$ python -q
>>> import numpy as np
>>> import numpy.linalg as la
>>> np.set_printoptions(precision=2, suppress=True, linewidth=160, sign=" ")
>>> rnd = lambda a: np.round(a, 2) + 0
>>> J = np.array([[1, -2, -2, 2], [-1, -2, -1, -1], [0, 2, -1, 0], [1, 2, 1, 0]])
>>> J[-1] = J[0] + -1 * J[1]
>>> print(J)
[[ 1 -2 -2  2]
 [-1 -2 -1 -1]
 [ 0  2 -1  0]
 [ 2  0 -1  3]]
>>> # rows and columns are dependent
>>> print(rnd(la.det(2 * J)), rnd(la.det(J)))
0.0 0.0
>>> print(rnd(la.eigvals(J).sum().real))
1.0
>>> F = np.array([[-2, -2, 0],
...     [-2, 0, -1],
...     [-4, -1, -3],
...     [-3, 0, -2],
...     [-1, 2, -4],
...     [-2, 2, -3],
...     [-2, 4, -4],
...     [-2, 4, -4],
...     [-2, 3, -3],
...     [-1, 1, -4],
...     [1, 1, -6]])
>>> print(F)
[[-2 -2  0]
 [-2  0 -1]
 [-4 -1 -3]
 [-3  0 -2]
 [-1  2 -4]
 [-2  2 -3]
 [-2  4 -4]
 [-2  4 -4]
 [-2  3 -3]
 [-1  1 -4]
 [ 1  1 -6]]
>>> Xs = F - F.mean(axis=0)
>>> U, sig, vt = la.svd(Xs, full_matrices=False)
>>> print(rnd(vt[0] * np.sign(vt[0, np.abs(vt[0]).argmax()])))
[ 0.28  0.74 -0.61]
>>> print(rnd(sig))
[ 7.45  4.32  2.58]
>>> print((np.sign(U[:, 0]) == np.sign(U[0, 0])).astype(int))
[ 1  1  1  1  0  0  0  0  0  0  0]
>>> print(np.abs(vt[0]).argmax())
1
>>> print(rnd(sig ** 2 / (sig ** 2).sum()))
[ 0.69  0.23  0.08]
>>> dist = la.norm(F[:, None] - F[None], axis=-1)
>>> print(rnd(dist[:5, :5]))
[[ 0.    2.24  3.74  3.    5.74]
 [ 2.24  0.    3.    1.41  3.74]
 [ 3.74  3.    0.    1.73  4.36]
 [ 3.    1.41  1.73  0.    3.46]
 [ 5.74  3.74  4.36  3.46  0.  ]]
>>> print(dist[4].round(6).argsort(kind="stable")[:4])
[ 4  9  5  8]
>>> print(dist.mean(axis=1).argmax())
0
>>> print(dist.shape)
(11, 11)
>>> print(np.unravel_index(dist.round(6).argmax(), dist.shape))
(np.int64(0), np.int64(10))
>>> print(rnd(la.norm(F - F.mean(axis=0), axis=1)))
[ 4.51  2.45  3.15  2.05  1.42  0.76  2.88  2.88  1.74  1.25  4.06]
>>> print(rnd(la.norm(F, axis=1)))
[ 2.83  2.24  5.1   3.61  4.58  4.12  6.    6.    4.69  4.24  6.16]
>>> print(rnd(dist[4]))
[ 5.74  3.74  4.36  3.46  0.    1.41  2.24  2.24  1.73  1.    3.  ]
>>> B = np.c_[F[:, :1] @ np.array([[-9]]), np.array([1, 2, -1, 0, -2, -1, -1, -2, -2, 2, -1])]
>>> print(B)
[[18  1]
 [18  2]
 [36 -1]
 [27  0]
 [ 9 -2]
 [18 -1]
 [18 -1]
 [18 -2]
 [18 -2]
 [ 9  2]
 [-9 -1]]
>>> print(la.matrix_rank(np.c_[F, B]))
4
>>> print(rnd(la.lstsq(F, B[:, 0])[0]))
[-9.  0.  0.]
>>> print(rnd(la.norm(la.qr(F)[0].T @ B, axis=0) ** 2 / ((B ** 2).sum(axis=0) + 1e-12)))
[ 1.    0.41]
>>> Z = 3 * np.array([[1.0, 0.1, 1.2], [0.8, 0.0, 0.2], [-0.3, 1.9, -0.2]])
>>> rng = np.random.default_rng(585291)
>>> idx = rng.integers(0, 3, 13)
>>> X = Z[idx] + rng.normal(size=(13, 3))
>>> print(rnd(X))
[[ 1.52 -0.81  1.81]
 [ 1.05  3.17 -2.93]
 [-1.95  3.63 -1.57]
 [-0.19  6.65 -0.46]
 [ 1.11  6.57 -0.12]
 [ 2.14  1.49  3.42]
 [-1.8   3.7  -1.58]
 [-0.92  5.51  0.22]
 [ 2.41 -1.12 -0.54]
 [ 3.99  0.19  1.57]
 [ 3.28  1.96 -0.92]
 [-0.2   5.99 -0.64]
 [ 2.93  0.19  4.45]]
>>> idx = rng.permutation(3)
>>> B = X[:, idx] * rng.choice([-1, 1], 3)
>>> print(rnd(B))
[[-1.81 -0.81 -1.52]
 [ 2.93  3.17 -1.05]
 [ 1.57  3.63  1.95]
 [ 0.46  6.65  0.19]
 [ 0.12  6.57 -1.11]
 [-3.42  1.49 -2.14]
 [ 1.58  3.7   1.8 ]
 [-0.22  5.51  0.92]
 [ 0.54 -1.12 -2.41]
 [-1.57  0.19 -3.99]
 [ 0.92  1.96 -3.28]
 [ 0.64  5.99  0.2 ]
 [-4.45  0.19 -2.93]]
>>> U, _, vt = la.svd(X.T @ B)
>>> print(idx)
[ 2  1  0]
>>> print(rnd(U @ vt))
[[ 0.  0. -1.]
 [ 0.  1.  0.]
 [-1.  0.  0.]]
>>> Xs = (X - X.mean(axis=0)) / X.std(axis=0)
>>> print(np.argwhere(np.abs(Xs) > 2))
[[ 12   2]]
>>> beta = la.lstsq(np.delete(Xs, 2, axis=1), Xs[:, 2])[0]
>>> print(rnd(1 - np.var(Xs[:, 2] - np.delete(Xs, 2, axis=1) @ beta)))
0.29
>>> print(np.abs(beta).argmax())
0
>>> dist = la.norm(X[:, None] - X[None], axis=-1)
>>> print(rnd(la.norm(X - X.mean(axis=0), axis=1)))
[ 4.03  3.16  3.55  4.04  3.73  3.67  3.46  3.29  4.27  4.21  2.67  3.47  5.36]
>>> print(dist.mean(axis=1).argmax())
12
>>> print(rnd(dist[8]))
[ 2.53  5.09  6.53  8.19  7.81  4.75  6.49  7.45  0.    2.95  3.22  7.57  5.18]
>>> print(la.matrix_rank(dist ** 2))
5
>>> print(np.unravel_index(dist.round(6).argmax(), dist.shape))
(np.int64(3), np.int64(12))
>>> print(dist.shape)
(13, 13)
>>> print(dist[8].round(6).argsort(kind="stable")[:4])
[  8   0   9  10]
>>> print((dist + 1e9 * np.eye(13)).round(6).argmin(axis=1))
[  8   6   6  11   3  12   2  11   0   0   9   3   5]
>>> print(rnd(dist[:5, :5]))
[[ 0.    6.21  6.57  7.98  7.64]
 [ 6.21  0.    3.33  4.45  4.41]
 [ 6.57  3.33  0.    3.67  4.48]
 [ 7.98  4.45  3.67  0.    1.35]
 [ 7.64  4.41  4.48  1.35  0.  ]]
>>> print(np.flatnonzero(dist[8] < dist.mean() / 2))
[ 8]
>>> Z = X[[1, 8]].astype(float)
>>> for _ in range(5):
...     idx = la.norm(X[:, None] - Z, axis=-1).argmin(axis=1)
...     Z = np.array([X[idx == j].mean(axis=0) for j in range(2)])
... 
>>> print(idx)
[ 1  0  0  0  0  1  0  0  1  1  1  0  1]
>>> print(np.bincount(idx))
[ 7  6]
>>> print(np.abs(Z[1] - Z[0]).argmax())
1
>>> print(rnd(Z[1] - Z[0]))
[ 3.13 -4.71  2.64]
>>> G = np.cov(X, rowvar=False)
>>> print(rnd(la.eigvalsh(G)[::-1]))
[ 11.31   2.92   1.53]
>>> print(rnd(G))
[[ 3.71 -3.48  2.08]
 [-3.48  7.71 -2.63]
 [ 2.08 -2.63  4.34]]
>>> print(rnd(np.polyfit(X[:, 1], X[:, 0], 1)))
[-0.45  2.32]
>>> print(rnd(X.std(axis=0)))
[ 1.85  2.67  2.  ]
>>> print(np.argwhere(np.triu(np.abs(np.corrcoef(X.T)) > 0.8, 1)))
[]
>>> print(G.shape)
(3, 3)
>>> m1 = np.array([[0.6, -1.65, -2.25, 1.2],
...     [0.64, -1.76, -2.4, 1.28],
...     [0.12, -0.33, -0.45, 0.24],
...     [0.0, 0.0, 0.0, 0.0]])
>>> print(m1)
[[ 0.6  -1.65 -2.25  1.2 ]
 [ 0.64 -1.76 -2.4   1.28]
 [ 0.12 -0.33 -0.45  0.24]
 [ 0.    0.    0.    0.  ]]
>>> # rows and columns are dependent
>>> U, sig, vt = la.svd(m1)
>>> V = vt[:(sig > 1e-8).sum()]
>>> vec = m1[2] + -2 * m1[1] + rng.integers(2) * np.eye(4)[0]
>>> print(rnd(vec))
[-0.16  3.19  4.35 -2.32]
>>> print(rnd(la.norm(vec - V.T @ V @ vec)))
0.98
>>> print(rnd(np.diag(V.T @ V)))
[ 0.04  0.28  0.53  0.15]
>>> print(np.allclose(V.T @ V @ vec, vec))
False
>>> la.determinant(m1)
Traceback (most recent call last):
  File "<python-input-83>", line 1, in <module>
    la.determinant(m1)
    ^^^^^^^^^^^^^^
AttributeError: module 'numpy.linalg' has no attribute 'determinant'
>>> print(rnd(np.sort(np.abs(la.eigvals(m1)))))
[ 0.    0.    0.    1.61]
>>> m1.inv()
Traceback (most recent call last):
  File "<python-input-85>", line 1, in <module>
    m1.inv()
    ^^^^^^
AttributeError: 'numpy.ndarray' object has no attribute 'inv'
>>> print(rnd(la.det(m1)))
0.0
>>> data = np.loadtxt("x.csv", delimiter=",")
>>> print(data)
[[  4.   4.   4.   4.]
 [  4.   8.   8.   8.]
 [  4.   8.  12.  12.]
 [  4.   8.  12.  16.]]
>>> vec = np.array([0, 2, 0, 8])
>>> h = np.maximum(data @ vec, 0)
>>> print(np.maximum(data @ vec, 0) - np.maximum(-data @ vec, 0))
[  40.   80.  112.  144.]
>>> print(data * (h > 1e-9)[:, None])
[[  4.   4.   4.   4.]
 [  4.   8.   8.   8.]
 [  4.   8.  12.  12.]
 [  4.   8.  12.  16.]]
>>> print(h)
[  40.   80.  112.  144.]
>>> E = np.load("run3.npy")
>>> print(E)
[[ 0.13 -1.17 -1.04  0.13]
 [-0.32  2.88  2.56 -0.32]
 [-0.11  0.99  0.88 -0.11]
 [ 0.03 -0.27 -0.24  0.03]]
>>> # rows and columns are dependent
>>> idx = rng.permutation(4)
>>> print(idx)
[ 3  0  2  1]
>>> B = E[idx][:, idx]
>>> print(np.trace(B))
3.92
>>> print(B)
[[ 0.03  0.03 -0.24 -0.27]
 [ 0.13  0.13 -1.04 -1.17]
 [-0.11 -0.11  0.88  0.99]
 [-0.32 -0.32  2.56  2.88]]
>>> print(np.diag(B))
[ 0.03  0.13  0.88  2.88]
>>> A = np.array([[-0.8, 0.5, -0.4],
...     [0.7, -0.5, -0.8],
...     [0.9, -2.0, 1.1],
...     [-0.2, -1.1, -0.5],
...     [0.3, 0.9, -0.7],
...     [1.4, -0.1, -0.7],
...     [-1.1, -0.4, -0.8],
...     [0.1, -1.2, 0.5],
...     [0.5, 0.2, 0.4],
...     [-1.5, -0.1, 0.4],
...     [-2.4, -0.2, 1.5]])
>>> A[6] *= 3
>>> print(rnd(A))
[[-0.8  0.5 -0.4]
 [ 0.7 -0.5 -0.8]
 [ 0.9 -2.   1.1]
 [-0.2 -1.1 -0.5]
 [ 0.3  0.9 -0.7]
 [ 1.4 -0.1 -0.7]
 [-3.3 -1.2 -2.4]
 [ 0.1 -1.2  0.5]
 [ 0.5  0.2  0.4]
 [-1.5 -0.1  0.4]
 [-2.4 -0.2  1.5]]
>>> Xs = (A - A.mean(axis=0)) / A.std(axis=0)
>>> print(rnd(Xs.std(axis=0)))
[ 1.  1.  1.]
>>> beta = la.lstsq(np.delete(Xs, 1, axis=1), Xs[:, 1])[0]
>>> print(rnd(1 - np.var(Xs[:, 1] - np.delete(Xs, 1, axis=1) @ beta)))
0.01
>>> vec = np.array([3, -2, 3])
>>> y = A @ vec
>>> print(rnd(la.pinv(A) @ A))
[[ 1.  0.  0.]
 [ 0.  1.  0.]
 [ 0.  0.  1.]]
>>> try:
...     la.solve(A, y)
... except la.LinAlgError as e:
...     print(e)
... 
Last 2 dimensions of the array must be square
>>> y = y + 0.05 * rng.normal(size=11)
>>> print(rnd(y))
[ -4.63   0.71  10.     0.08  -3.02   2.33 -14.71   4.18   2.35  -3.17  -2.31]
>>> beta, *_ = la.lstsq(A, y)
>>> print(rnd(A.T @ (y - A @ beta)))
[ 0.  0.  0.]
>>> print(rnd(beta))
[ 3.01 -2.    3.  ]
>>> B = np.c_[A[:, :1] @ np.array([[2]]), np.array([1, 1, 2, 5, 1, 0, 1, 3, 3, 4, 1])]
>>> print(rnd(B))
[[-1.6  1. ]
 [ 1.4  1. ]
 [ 1.8  2. ]
 [-0.4  5. ]
 [ 0.6  1. ]
 [ 2.8  0. ]
 [-6.6  1. ]
 [ 0.2  3. ]
 [ 1.   3. ]
 [-3.   4. ]
 [-4.8  1. ]]
>>> print(rnd(la.lstsq(A, B[:, 0])[0]))
[ 2.  0.  0.]
>>> print(rnd(la.norm(la.qr(A)[0].T @ B, axis=0) ** 2 / ((B ** 2).sum(axis=0) + 1e-12)))
[ 1.   0.3]
>>> print(la.matrix_rank(np.c_[A, B]))
4
>>> Xs = A - A.mean(axis=0)
>>> V = la.svd(Xs)[2][:1]
>>> B = Xs - Xs @ V.T @ V
>>> print(rnd(np.cov(Xs @ V.T, rowvar=False)))
2.24
>>> print(rnd(la.norm(B) / la.norm(Xs)))
0.67
>>> print(la.norm(B, axis=1).round(6).argmax())
10
>>> O, R = la.qr(A)
>>> print(rnd(abs(R[0, 0])), rnd(la.norm(A[:, 0])))
4.82 4.82
>>> print(np.allclose(R.T @ R, A.T @ A))
True
>>> print(rnd(O.T @ O))
[[ 1.  0.  0.]
 [ 0.  1.  0.]
 [ 0.  0.  1.]]
>>> print(O.shape, R.shape)
(11, 3) (3, 3)
>>> print(rnd(np.abs(np.diag(R))))
[ 4.82  3.04  3.35]
>>> print(rnd(R))
[[ 4.82  0.49  0.75]
 [ 0.    3.04 -0.12]
 [ 0.    0.   -3.35]]
>>> arr = np.loadtxt("dump.csv", delimiter=",")
>>> print(arr)
[[-1.3  0. ]
 [ 0.9  2.7]
 [-0.4  2.1]
 [ 0.8  1.5]]
>>> vec = np.array([0, -4])
>>> y = arr @ vec
>>> print(rnd(la.solve(arr.T @ arr, arr.T @ y)))
[ 0. -4.]
>>> print(rnd(la.lstsq(arr, y)[0]))
[ 0. -4.]
>>> y = y + 0.3 * rng.normal(size=4)
>>> print(rnd(y))
[  0.03 -10.93  -8.85  -5.93]
>>> beta, *_ = la.lstsq(arr, y)
>>> print(beta.round())
[ 0. -4.]
>>> print(rnd(la.norm(y - arr @ beta)))
0.29
>>> print(rnd(beta))
[ 0.12 -4.11]
>>> print(rnd(arr.T @ (y - arr @ beta)))
[ 0.  0.]
>>> print([round(float(la.norm(la.solve(arr.T @ arr + lam * np.eye(2), arr.T @ y))), 2) for lam in (0, 1, 10, 100)])
[4.11, 3.79, 2.36, 0.51]
>>> th = np.radians(47)
>>> R = np.eye(2)
>>> R[0, 0] = R[1, 1] = np.cos(th)
>>> R[0, 1], R[1, 0] = -np.sin(th), np.sin(th)
>>> print(rnd(R))
[[ 0.68 -0.73]
 [ 0.73  0.68]]
>>> B = arr @ R.T
>>> print(rnd(la.det(R)), rnd(np.trace(R)))
1.0 1.36
>>> print(rnd(np.abs(B - arr).max(axis=0)))
[ 2.26  0.96]
>>> print(np.allclose(la.norm(arr, axis=1), la.norm(B, axis=1)))
True
>>> print(rnd(B))
[[-0.89 -0.95]
 [-1.36  2.5 ]
 [-1.81  1.14]
 [-0.55  1.61]]
>>> def softmax(z):
...     e = np.exp(z - z.max(axis=-1, keepdims=True))
...     return e / e.sum(axis=-1, keepdims=True)
... 
>>> print(rnd(softmax(B[3] + 5)))
[ 0.1  0.9]
>>> print(rnd(softmax(B).sum(axis=1)))
[ 1.  1.  1.  1.]
>>> att = B @ B.T / np.sqrt(2)
>>> print(rnd(softmax(att)[3] @ B))
[-1.29  2.08]
>>> print(softmax(att).round(6).argmax(axis=1))
[ 0  1  1  1]
>>> print(rnd(softmax(att)))
[[ 0.58  0.08  0.25  0.08]
 [ 0.    0.81  0.11  0.08]
 [ 0.02  0.56  0.33  0.1 ]
 [ 0.01  0.65  0.17  0.17]]
>>> idx = rng.permutation(4)
>>> B = data[:, idx] * rng.choice([-1, 1], 4)
>>> print(B)
[[  4.   4.  -4.  -4.]
 [  8.   4.  -8.  -8.]
 [ 12.   4.  -8. -12.]
 [ 16.   4.  -8. -12.]]
>>> U, _, vt = la.svd(data.T @ B)
>>> print(idx)
[ 3  0  1  2]
>>> print(rnd(la.lstsq(data, B)[0]))
[[ 0.  1.  0.  0.]
 [ 0.  0. -1.  0.]
 [ 0.  0.  0. -1.]
 [ 1.  0.  0.  0.]]
>>> O = B.astype(float).copy()
>>> for j in range(4):
...     O[:, j] -= O[:, :j] @ (O[:, :j].T @ O[:, j])
...     O[:, j] /= la.norm(O[:, j])
... 
>>> print(rnd(O))
[[ 0.18  0.82  0.55  0.  ]
 [ 0.37  0.41 -0.73  0.41]
 [ 0.55  0.   -0.18 -0.82]
 [ 0.73 -0.41  0.37  0.41]]
>>> print(rnd(O.T @ O))
[[ 1.  0.  0.  0.]
 [ 0.  1.  0.  0.]
 [ 0.  0.  1.  0.]
 [ 0.  0.  0.  1.]]
